$ ipython --no-banner

In [1]: import numpy as np

In [2]: from numpy import linalg as LA

In [3]: np.set_printoptions(precision=3, suppress=True, linewidth=100)

In [4]: def tidy(a):
   ...:     return np.round(a, 3) + 0
   ...: 

In [5]: arr = np.load("x.npy")

In [6]: arr
Out[6]: 
array([[-1.   , -0.3  , -0.2  ,  0.2  ,  0.8  ],
       [ 0.8  ,  1.7  ,  1.   , -1.   ,  0.3  ],
       [ 0.333, -0.984,  1.732, -1.101, -1.2  ],
       [ 0.4  , -1.   ,  1.7  , -1.1  , -1.2  ]])

In [7]: U, s, VT = LA.svd(arr)

In [8]: tidy(s)
Out[8]: array([3.77 , 2.361, 1.036, 0.036])

In [9]: np.argmax(s[:-1] / (s[1:] + 1e-6)) + 1
Out[9]: np.int64(3)

In [10]: B = U[:, :3] @ np.diag(s[:3]) @ VT[:3]

In [11]: LA.matrix_rank(B)
Out[11]: np.int64(3)

In [12]: tidy(LA.norm(arr - B, 2)), tidy(s[3])
Out[12]: (np.float64(0.036), np.float64(0.036))

In [13]: tidy(LA.norm(arr - B) / LA.norm(arr))
Out[13]: np.float64(0.008)

In [14]: M = np.tanh(np.array([[1.1, -0.7],
    ...:     [1.3, -0.2],
    ...:     [-0.2, 0.3],
    ...:     [-0.5, 1.4],
    ...:     [-0.2, 0.2],
    ...:     [-2.6, -0.8],
    ...:     [-0.4, -0.2],
    ...:     [-0.8, 0.0],
    ...:     [1.1, 0.3],
    ...:     [1.2, -1.2],
    ...:     [-0.7, 1.8],
    ...:     [1.0, 2.2]]) @ np.array([[0.0, -0.9, 0.6, 0.5], [-0.2, -0.3, -0.9, -0.1]]))

In [15]: tidy(M)
Out[15]: 
array([[ 0.139, -0.653,  0.859,  0.551],
       [ 0.04 , -0.804,  0.744,  0.585],
       [-0.06 ,  0.09 , -0.371, -0.129],
       [-0.273,  0.03 , -0.915, -0.371],
       [-0.04 ,  0.119, -0.291, -0.119],
       [ 0.159,  0.989, -0.686, -0.84 ],
       [ 0.04 ,  0.397, -0.06 , -0.178],
       [ 0.   ,  0.617, -0.446, -0.38 ],
       [-0.06 , -0.793,  0.371,  0.478],
       [ 0.235, -0.617,  0.947,  0.617],
       [-0.345,  0.09 , -0.967, -0.485],
       [-0.414, -0.915, -0.881,  0.273]])

In [16]: vec = np.array([3, 1, 3, 2])

In [17]: target = M @ vec

In [18]: b, lr = np.zeros(4), 1 / LA.norm(M, 2) ** 2

In [19]: for i in range(30):
    ...:     b -= lr * M.T @ (M @ b - target)
    ...:     if i % 10 == 0: print(i, round(LA.norm(M @ b - target), 3))
    ...: 
0 4.059
10 0.418
20 0.39

In [20]: tidy(LA.cond(M))
Out[20]: np.float64(17.079)
